In [1]: import numpy as np

In [2]: from numpy import linalg as LA

In [3]: np.set_printoptions(suppress=True, linewidth=120)

In [4]: u = np.array([-3, 1, 2, 0, -2, 2, 1, 0, -2, 0]) + 0.5

In [5]: J = np.eye(10) - 2 * np.outer(u, u) / (u @ u)

In [6]: J.round(3)
Out[6]: 
array([[ 0.561,  0.263,  0.439,  0.088, -0.263,  0.439,  0.263,  0.088, -0.263,  0.088],
       [ 0.263,  0.842, -0.263, -0.053,  0.158, -0.263, -0.158, -0.053,  0.158, -0.053],
       [ 0.439, -0.263,  0.561, -0.088,  0.263, -0.439, -0.263, -0.088,  0.263, -0.088],
       [ 0.088, -0.053, -0.088,  0.982,  0.053, -0.088, -0.053, -0.018,  0.053, -0.018],
       [-0.263,  0.158,  0.263,  0.053,  0.842,  0.263,  0.158,  0.053, -0.158,  0.053],
       [ 0.439, -0.263, -0.439, -0.088,  0.263,  0.561, -0.263, -0.088,  0.263, -0.088],
       [ 0.263, -0.158, -0.263, -0.053,  0.158, -0.263,  0.842, -0.053,  0.158, -0.053],
       [ 0.088, -0.053, -0.088, -0.018,  0.053, -0.088, -0.053,  0.982,  0.053, -0.018],
       [-0.263,  0.158,  0.263,  0.053, -0.158,  0.263,  0.158,  0.053,  0.842,  0.053],
       [ 0.088, -0.053, -0.088, -0.018,  0.053, -0.088, -0.053, -0.018,  0.053,  0.982]])

In [7]: def softmax(z):
   ...:     e = np.exp(z - z.max(axis=-1, keepdims=True))
   ...:     return e / e.sum(axis=-1, keepdims=True)
   ...: 

In [8]: np.round(softmax(J[2] + -1), 3)
Out[8]: array([0.143, 0.071, 0.162, 0.085, 0.12 , 0.06 , 0.071, 0.085, 0.12 , 0.085])

In [9]: S = J @ J.T / np.sqrt(10)

In [10]: np.round(softmax(S)[2] @ J, 3)
Out[10]: array([0.18 , 0.046, 0.049, 0.08 , 0.146, 0.013, 0.046, 0.08 , 0.146, 0.08 ])

In [11]: vec = np.array([2, 3, 3, 1, -3, -1, 2, 1, 2, -2])

In [12]: round(float(LA.norm(vec)), 3), round(LA.norm(J @ vec), 3)
Out[12]: (6.782, np.float64(6.782))

In [13]: np.round(LA.inv(J), 3)
Out[13]: 
array([[ 0.561,  0.263,  0.439,  0.088, -0.263,  0.439,  0.263,  0.088, -0.263,  0.088],
       [ 0.263,  0.842, -0.263, -0.053,  0.158, -0.263, -0.158, -0.053,  0.158, -0.053],
       [ 0.439, -0.263,  0.561, -0.088,  0.263, -0.439, -0.263, -0.088,  0.263, -0.088],
       [ 0.088, -0.053, -0.088,  0.982,  0.053, -0.088, -0.053, -0.018,  0.053, -0.018],
       [-0.263,  0.158,  0.263,  0.053,  0.842,  0.263,  0.158,  0.053, -0.158,  0.053],
       [ 0.439, -0.263, -0.439, -0.088,  0.263,  0.561, -0.263, -0.088,  0.263, -0.088],
       [ 0.263, -0.158, -0.263, -0.053,  0.158, -0.263,  0.842, -0.053,  0.158, -0.053],
       [ 0.088, -0.053, -0.088, -0.018,  0.053, -0.088, -0.053,  0.982,  0.053, -0.018],
       [-0.263,  0.158,  0.263,  0.053, -0.158,  0.263,  0.158,  0.053,  0.842,  0.053],
       [ 0.088, -0.053, -0.088, -0.018,  0.053, -0.088, -0.053, -0.018,  0.053,  0.982]])
